>>> import numpy as np
>>> np.set_printoptions(precision=2, suppress=True, linewidth=120, sign=" ")
>>> rnd = lambda a: np.round(a, 2) + 0
>>> theta = np.deg2rad(180)
>>> m1 = np.eye(5)
>>> m1[np.ix_([0, 4], [0, 4])] = [[np.cos(theta), -np.sin(theta)], [np.sin(theta), np.cos(theta)]]
>>> print(rnd(m1))
[[-1.  0.  0.  0.  0.]
 [ 0.  1.  0.  0.  0.]
 [ 0.  0.  1.  0.  0.]
 [ 0.  0.  0.  1.  0.]
 [ 0.  0.  0.  0. -1.]]
>>> F = np.load("test9.npy")
>>> print(F)
[[ 0  4  0]
 [ 4 -4 -1]
 [ 0 -1 -4]]
>>> vals, vecs = np.linalg.eigh(F)
>>> print(vals.sum(), np.trace(F))
-8.0 -8
>>> print(np.abs(vecs[:, -1]).round(6).argmax())
0
>>> print(rnd(np.abs(vecs[:, -1])))
[ 0.84  0.53  0.08]
>>> J = np.load("case9.npy")
>>> print(J)
[[-3 -2 -1  0  1]
 [ 2  3  4  5  6]
 [ 7  8  9 10 11]
 [12 13 14 15 16]
 [17 18 19 20 21]
 [22 23 24 25 26]
 [27 28 29 30 31]]
>>> print(np.linalg.cond(J) > 100)
True
>>> print(np.argsort(-np.linalg.norm(J, axis=0).round(6), kind="stable")[:3])
[ 4  3  2]
>>> print([round(float(x), 2) for x in np.linalg.svd(J, compute_uv=False)[:3]])
[102.01, 4.85, 0.0]
>>> arr = np.load("m.npy")
>>> print(arr)
[[ 2 -5 -2]
 [-5 -4  2]
 [-2  5  5]]
>>> print(rnd(np.linalg.eigvals(arr).sum().real))
3.0
>>> print(rnd(np.linalg.det(2 * arr)), rnd(np.linalg.det(arr)))
-792.0 -99.0
>>> print(np.einsum("ij,ji->", arr, arr))
123
>>> print(np.einsum("ii->", arr))
3
>>> print(np.kron(np.eye(2, dtype=int), arr))
[[ 2 -5 -2  0  0  0]
 [-5 -4  2  0  0  0]
 [-2  5  5  0  0  0]
 [ 0  0  0  2 -5 -2]
 [ 0  0  0 -5 -4  2]
 [ 0  0  0 -2  5  5]]
>>> print(rnd(np.linalg.det(arr.T)))
-99.0
>>> print(rnd(np.poly(arr)))
[  1.  -3. -57.  99.]
